In [1]: import numpy as np

In [2]: np.set_printoptions(precision=2, suppress=True, linewidth=120)

In [3]: tidy = lambda a: np.round(a, 2) + 0

In [4]: data = np.array([[3, -2, -1, 5], [-3, -1, 0, 5], [4, 4, -3, -4], [-1, 5, 2, 2]])

In [5]: vec = np.array([0, 5, -5, 3])

In [6]: target = data @ vec

In [7]: target
Out[7]: array([10, 10, 23, 21])

In [8]: tidy(np.linalg.solve(data, data[:, 1]))
Out[8]: array([0., 1., 0., 0.])

In [9]: tidy(np.linalg.solve(data.T, data[3]))
Out[9]: array([0., 0., 0., 1.])

In [10]: tidy(np.linalg.solve(data, target + data[:, 0]))
Out[10]: array([ 1.,  5., -5.,  3.])

In [11]: hat = np.triu(np.array([[2, 0, 1, 2], [3, 0, 0, 2], [1, 3, 3, 0], [3, 2, 1, 2]]), 1) + np.eye(4)

In [12]: M2 = hat @ data @ np.linalg.inv(hat)

In [13]: np.trace(M2), np.trace(data)
Out[13]: (np.float64(1.0), np.int64(1))

In [14]: tidy(np.linalg.det(M2))
Out[14]: np.float64(657.0)

In [15]: M2
Out[15]: 
array([[  5.,  12.,  -5., -29.],
       [ -5.,   9.,   9.,   1.],
       [  4.,   4.,  -7., -20.],
       [ -1.,   5.,   3.,  -6.]])

In [16]: vec = np.array([4, 8, 2, 2])

In [17]: target = data @ vec

In [18]: b, lr = np.zeros(4), 1 / np.linalg.norm(data, 2) ** 2

In [19]: for i in range(10):
    ...:     b -= lr * data.T @ (data @ b - target)
    ...:     if i % 2 == 0: print(i, round(np.linalg.norm(data @ b - target), 2))
    ...: 
0 31.67
2 13.88
4 7.02
6 4.56
8 3.67

In [20]: tidy(b)
Out[20]: array([3.14, 8.12, 0.57, 2.01])
